% ipython --no-banner

In [1]: import numpy as np

In [2]: np.set_printoptions(precision=2, suppress=True, linewidth=140, legacy="1.25")

In [3]: other = np.array([[1, 3], [-1, -1], [3, 1]])

In [4]: J = np.tile(other, (2, 3))

In [5]: J
Out[5]: 
array([[ 1,  3,  1,  3,  1,  3],
       [-1, -1, -1, -1, -1, -1],
       [ 3,  1,  3,  1,  3,  1],
       [ 1,  3,  1,  3,  1,  3],
       [-1, -1, -1, -1, -1, -1],
       [ 3,  1,  3,  1,  3,  1]])

In [6]: U, sigma, vt = np.linalg.svd(J)

In [7]: np.argmax(sigma[:-1] / (sigma[1:] + 1e-6)) + 1
Out[7]: 2

In [8]: print(sigma.round(2) + 0)
[10.39  4.9   0.    0.    0.    0.  ]

In [9]: other = U[:, :2] @ np.diag(sigma[:2]) @ vt[:2]

In [10]: np.linalg.matrix_rank(other)
Out[10]: 2

In [11]: other
Out[11]: 
array([[ 1.,  3.,  1.,  3.,  1.,  3.],
       [-1., -1., -1., -1., -1., -1.],
       [ 3.,  1.,  3.,  1.,  3.,  1.],
       [ 1.,  3.,  1.,  3.,  1.,  3.],
       [-1., -1., -1., -1., -1., -1.],
       [ 3.,  1.,  3.,  1.,  3.,  1.]])

In [12]: def softmax(z):
    ...:     e = np.exp(z - z.max(axis=-1, keepdims=True))
    ...:     return e / e.sum(axis=-1, keepdims=True)
    ...: 

In [13]: np.round(softmax(10 * J[2]), 2) + 0
Out[13]: array([0.33, 0.  , 0.33, 0.  , 0.33, 0.  ])

In [14]: S = J @ J.T / np.sqrt(6)

In [15]: softmax(S).round(6).argmax(axis=1)
Out[15]: array([0, 1, 2, 0, 1, 2])

In [16]: softmax(S)[2] @ J
Out[16]: array([2.99, 1.01, 2.99, 1.01, 2.99, 1.01])

In [17]: np.linalg.lstsq(J[:-1].T, J[-1])[2]
Out[17]: 2

In [18]: np.allclose(J[:-1].T @ np.linalg.lstsq(J[:-1].T, J[-1])[0], J[-1])
Out[18]: True

In [19]: print(np.abs(np.diag(np.linalg.qr(J)[1])) > 1e-9)
[ True  True False False False False]

In [20]: J @ np.linalg.pinv(J) @ J
Out[20]: 
array([[ 1.,  3.,  1.,  3.,  1.,  3.],
       [-1., -1., -1., -1., -1., -1.],
       [ 3.,  1.,  3.,  1.,  3.,  1.],
       [ 1.,  3.,  1.,  3.,  1.,  3.],
       [-1., -1., -1., -1., -1., -1.],
       [ 3.,  1.,  3.,  1.,  3.,  1.]])

In [21]: E = np.load("layer18.npy")

In [22]: E
Out[22]: 
array([[-2.,  0.,  0.],
       [ 0., -1.,  3.],
       [ 0., -1., -1.]])

In [23]: vec = np.array([2, 1, 2])

In [24]: y = E @ vec

In [25]: b, lr = np.zeros(3), 1 / np.linalg.norm(E, 2) ** 2

In [26]: for i in range(12):
    ...:     b -= lr * E.T @ (E @ b - y)
    ...:     if i % 2 == 0: print(i, round(np.linalg.norm(E @ b - y), 2))
    ...: 
0 2.9
2 1.45
4 0.88
6 0.6
8 0.43
10 0.31

In [27]: b
Out[27]: array([1.99, 0.79, 1.95])

In [28]: m1 = np.load("dump.npy")

In [29]: print(m1)
[[ 1.    0.    0.    0.  ]
 [ 0.    0.71  0.71  0.  ]
 [ 0.   -0.71  0.71  0.  ]
 [ 0.    0.    0.    1.  ]]

In [30]: vec = np.array([3, 6, 2, 8])

In [31]: [p for p in range(1, 25) if np.allclose(np.linalg.matrix_power(m1, p), np.eye(4))]
Out[31]: [8, 16, 24]

In [32]: print(np.abs(np.linalg.eigvals(m1)))
[1. 1. 1. 1.]

In [33]: print(np.sort(np.abs(np.degrees(np.angle(np.linalg.eigvals(m1))))))
[ 0.  0. 45. 45.]

In [34]: rng = np.random.default_rng(31)

In [35]: lab = rng.integers(0, 2, 3)

In [36]: data = np.array([[1, 3, 0], [1, 3, 1], [2, 1, 2]]) * (lab[:, None] == lab)

In [37]: data
Out[37]: 
array([[1, 3, 0],
       [1, 3, 0],
       [0, 0, 2]])

In [38]: [round(float(x), 2) for x in np.linalg.svd(data, compute_uv=False)[:3]]
Out[38]: [4.47, 2.0, 0.0]

In [39]: data @ data
Out[39]: 
array([[ 4, 12,  0],
       [ 4, 12,  0],
       [ 0,  0,  4]])

In [40]: np.round(np.linalg.det(data), 2)
Out[40]: 0.0

In [41]: (data != 0).astype(int)
Out[41]: 
array([[1, 1, 0],
       [1, 1, 0],
       [0, 0, 1]])

In [42]: print(np.sort(np.linalg.eigvals(data).real))
[0. 2. 4.]

In [43]: r0 = np.array([-9, 6, -5])

In [44]: r1 = np.array([-3, -4, -5, 3])

In [45]: X = r0[:, None] + r1[None, :]

In [46]: print(X)
[[-12 -13 -14  -6]
 [  3   2   1   9]
 [ -8  -9 -10  -2]]

In [47]: vec = np.array([-1, 3, 2, 1])

In [48]: a = np.maximum(X @ vec, 0)

In [49]: np.maximum(X @ (3 * vec), 0)
Out[49]: array([ 0, 42,  0])

In [50]: X.T @ a
Out[50]: array([ 42,  28,  14, 126])

In [51]: print(a)
[ 0 14  0]

In [52]: X * (a > 1e-9)[:, None]
Out[52]: 
array([[0, 0, 0, 0],
       [3, 2, 1, 9],
       [0, 0, 0, 0]])

In [53]: np.linalg.lstsq(X[:-1].T, X[-1])[2]
Out[53]: 2

In [54]: np.round(np.trace(np.linalg.pinv(X) @ X), 2)
Out[54]: 2.0

In [55]: other = X / np.sqrt((X ** 2).mean(axis=1, keepdims=True))

In [56]: other[2]
Out[56]: array([-1.01, -1.14, -1.27, -0.25])

In [57]: np.linalg.matrix_rank(other) == np.linalg.matrix_rank(X)
Out[57]: True

In [58]: other = np.array([[-2, 2, 1, -1], [0, -3, -2, -1], [3, 2, 1, 2], [1, 1, -1, -3]])

In [59]: W0 = other.T @ other

In [60]: W0
Out[60]: 
array([[14,  3,  0,  5],
       [ 3, 18,  9,  2],
       [ 0,  9,  7,  6],
       [ 5,  2,  6, 15]])

In [61]: np.allclose(m1, m1.T)
Out[61]: False

In [62]: np.linalg.matrix_power(m1, 3)
Out[62]: 
array([[ 1.  ,  0.  ,  0.  ,  0.  ],
       [ 0.  , -0.71,  0.71,  0.  ],
       [ 0.  , -0.71, -0.71,  0.  ],
       [ 0.  ,  0.  ,  0.  ,  1.  ]])

In [63]: other = W0 + rng.integers(-2, 3, (4, 3)) @ rng.integers(-2, 3, (3, 4))

In [64]: other
Out[64]: 
array([[20, -3, -3,  1],
       [ 5, 16,  4,  2],
       [-7, 14,  7, 13],
       [13, -2,  3,  7]])

In [65]: np.round(np.linalg.svd(other - W0, compute_uv=False), 2) + 0
Out[65]: array([19.19,  5.58,  2.57,  0.  ])

In [66]: print(np.abs(other - W0).sum(axis=1))
[19  9 19 23]

In [67]: print(other - W0)
[[ 6 -6 -3 -4]
 [ 2 -2 -5  0]
 [-7  5  0  7]
 [ 8 -4 -3 -8]]

In [68]: K = np.array([[1, 1, 3, 0], [0, 0, 0, 1], [0, 0, 5, 1], [0, 0, 0, 2]])

In [69]: U, sigma, vt = np.linalg.svd(K)

In [70]: vecs = vt[:(sigma > 1e-8).sum()]

In [71]: vec = K[3] + -2 * K[0] + rng.integers(2) * np.eye(4)[1]

In [72]: vec
Out[72]: array([-2., -2., -6.,  2.])

In [73]: round(float(np.linalg.norm(vec - vecs.T @ vecs @ vec)), 2)
Out[73]: 0.0

In [74]: np.allclose(vecs.T @ vecs @ vec, vec)
Out[74]: True

In [75]: np.prod(np.diag(K)), round(float(np.linalg.det(K)), 2)
Out[75]: (0, 0.0)

In [76]: np.sort(np.linalg.eigvals(K))
Out[76]: array([0., 1., 2., 5.])

In [77]: rank = np.linalg.matrix_rank(K)

In [78]: rank
Out[78]: 3

In [79]: N = np.linalg.svd(K)[2][rank:].T

In [80]: np.linalg.matrix_rank(K.T @ K), np.linalg.matrix_rank(K @ K.T)
Out[80]: (3, 3)

In [81]: print([int(np.linalg.matrix_rank(np.delete(K, i, axis=0))) for i in range(4)])
[2, 3, 2, 3]

In [82]: np.round(K @ N, 2) + 0
Out[82]: 
array([[0.],
       [0.],
       [0.],
       [0.]])

In [83]: U, sigma, vt = np.linalg.svd(K, full_matrices=False)

In [84]: print(np.round(np.sqrt((sigma ** 2).sum()), 2), round(float(np.linalg.norm(K)), 2))
6.48 6.48

In [85]: U.shape, sigma.shape, vt.shape
Out[85]: ((4, 4), (4,), (4, 4))

In [86]: np.round(sigma / sigma[0], 2) + 0
Out[86]: array([1.  , 0.39, 0.19, 0.  ])

In [87]: (sigma > 1e-8).sum()
Out[87]: 3

In [88]: np.round(vt @ vt.T, 2) + 0
Out[88]: 
array([[1., 0., 0., 0.],
       [0., 1., 0., 0.],
       [0., 0., 1., 0.],
       [0., 0., 0., 1.]])

In [89]: other = K / np.linalg.norm(K, axis=1, keepdims=True)

In [90]: cov = other @ other.T

In [91]: print((np.abs(cov) > 0.9).astype(int))
[[1 0 0 0]
 [0 1 0 1]
 [0 0 1 0]
 [0 1 0 1]]

In [92]: np.linalg.norm(other, axis=1)
Out[92]: array([1., 1., 1., 1.])

In [93]: cov[1]
Out[93]: array([0. , 1. , 0.2, 1. ])

In [94]: cov
Out[94]: 
array([[1.  , 0.  , 0.89, 0.  ],
       [0.  , 1.  , 0.2 , 1.  ],
       [0.89, 0.2 , 1.  , 0.2 ],
       [0.  , 1.  , 0.2 , 1.  ]])

In [95]: q, _ = np.linalg.qr(np.array([[-0.1, -0.8, 1.2, -0.1],
    ...:     [-0.3, -0.5, 0.4, 0.1],
    ...:     [2.7, -1.8, 0.0, 2.0],
    ...:     [-0.3, 0.3, -0.8, -0.6]]))

In [96]: vecs, _ = np.linalg.qr(np.array([[-2.3, 2.3, -0.1], [0.8, 0.2, 0.0], [-1.0, 0.1, -0.1]]))

In [97]: sigma = 20 * 0.9 ** np.arange(3)

In [98]: feats = q[:, :3] * sigma @ vecs[:3]

In [99]: feats
Out[99]: 
array([[ -1.88,   7.34, -12.57],
       [ -4.32,  12.8 ,  -1.66],
       [-18.54,  -7.18,  -1.21],
       [ -2.65,   7.29,  11.35]])

In [100]: other = feats + rng.integers(-2, 3, (4, 1)) @ rng.integers(-2, 3, (1, 3))

In [101]: other
Out[101]: 
array([[ -1.88,   8.34, -10.57],
       [ -4.32,  12.8 ,  -1.66],
       [-18.54,  -8.18,  -3.21],
       [ -2.65,   9.29,  15.35]])

In [102]: other - feats
Out[102]: 
array([[ 0.,  1.,  2.],
       [ 0.,  0.,  0.],
       [ 0., -1., -2.],
       [ 0.,  2.,  4.]])

In [103]: np.linalg.matrix_rank(other - feats, tol=1e-8)
Out[103]: 1
